% python3 -q
>>> import numpy as np
>>> np.set_printoptions(suppress=True, linewidth=160)
>>> def tidy(a):
...     return np.round(a, 2) + 0
... 
>>> A = np.load("mat.npy")
>>> print(A)
[[ -6  -7   1   9]
 [ -6  -7   1   9]
 [ -8 -10  -2  12]
 [ -2  -3  -3   3]]
>>> left, sigma, VT = np.linalg.svd(A)
>>> vecs = VT[:(sigma > 1e-8).sum()]
>>> rng = np.random.default_rng(94509)
>>> vec = A[2] + -1 * A[0] + rng.integers(2) * np.eye(4)[1]
>>> print(vec)
[-2. -3. -3.  3.]
>>> print(tidy(vecs.T @ vecs))
[[ 0.22  0.25 -0.05 -0.32]
 [ 0.25  0.33  0.13 -0.37]
 [-0.05  0.13  0.97  0.07]
 [-0.32 -0.37  0.07  0.49]]
>>> print(tidy(np.linalg.norm(vec - vecs.T @ vecs @ vec)))
0.0
>>> left, sigma, VT = np.linalg.svd(A)
>>> print(np.argmax(sigma[:-1] / (sigma[1:] + 1e-6)) + 1)
2
>>> A2 = left[:, :2] @ np.diag(sigma[:2]) @ VT[:2]
>>> print(tidy(A2))
[[ -6.  -7.   1.   9.]
 [ -6.  -7.   1.   9.]
 [ -8. -10.  -2.  12.]
 [ -2.  -3.  -3.   3.]]
>>> print(tidy(np.linalg.norm(A - A2) / np.linalg.norm(A)))
0.0
>>> print(tidy(np.abs(A - A2).max()))
0.0
>>> print(np.linalg.matrix_rank(A2))
2
>>> A2 = A / np.sqrt((A ** 2).mean(axis=1, keepdims=True))
>>> print(np.linalg.matrix_rank(A - A.mean(axis=1, keepdims=True)))
2
>>> print(np.linalg.matrix_rank(A2) == np.linalg.matrix_rank(A))
True
>>> print(tidy(A2[3]))
[-0.72 -1.08 -1.08  1.08]
>>> P = np.triu(np.array([[3, 0, 1, 4], [2, 0, 1, 5], [1, 2, 5, 5], [3, 5, 1, 0]]), 1) + np.eye(4)
>>> A2 = P @ A @ np.linalg.inv(P)
>>> print(A2)
[[-22. -29.  38.  76.]
 [-24. -32.  40.  92.]
 [-18. -25.  26.  94.]
 [ -2.  -3.   2.  16.]]
>>> print(tidy(np.poly(A2)))
[ 1. 12. 80.  0.  0.]
>>> print(np.linalg.matrix_rank(A2))
2
>>> print(tidy(np.linalg.det(A2)))
0.0
>>> print(P @ A - A @ P)
[[-16. -22.  -1.  78.]
 [-18. -25.  -4.  81.]
 [-10. -15.   3. 107.]
 [  0.   0.   5.  38.]]
>>> W0 = np.array([[6.0, 0.0, 5.0], [0.0, 6.0, 0.0], [5.0, 0.0, 6.0]])
>>> # splits into 2 blocks
>>> print((W0 != 0).astype(int))
[[1 0 1]
 [0 1 0]
 [1 0 1]]
>>> print(np.flatnonzero(np.linalg.matrix_power((W0 != 0) + (W0.T != 0) + np.eye(3), 3)[0]))
[0 2]
>>> print(tidy(np.linalg.det(W0)))
66.0
>>> print(W0 @ W0)
[[61.  0. 60.]
 [ 0. 36.  0.]
 [60.  0. 61.]]
>>> ev, vecs = np.linalg.eigh(W0)
>>> vec = np.array([0, 3, -3])
>>> print(tidy(vecs * np.sqrt(ev) @ vecs.T))
[[2.16 0.   1.16]
 [0.   2.45 0.  ]
 [1.16 0.   2.16]]
>>> print(tidy(vecs * np.abs(ev) @ vecs.T))
[[6. 0. 5.]
 [0. 6. 0.]
 [5. 0. 6.]]
>>> print(tidy(np.linalg.eigvalsh(W0[1:, 1:])))
[6. 6.]
>>> print(tidy(vecs * np.maximum(ev, 0) @ vecs.T))
[[6. 0. 5.]
 [0. 6. 0.]
 [5. 0. 6.]]
>>> print(vec @ W0 @ vec / (vec @ vec), ev[0], ev[-1])
6.0 1.0 11.0
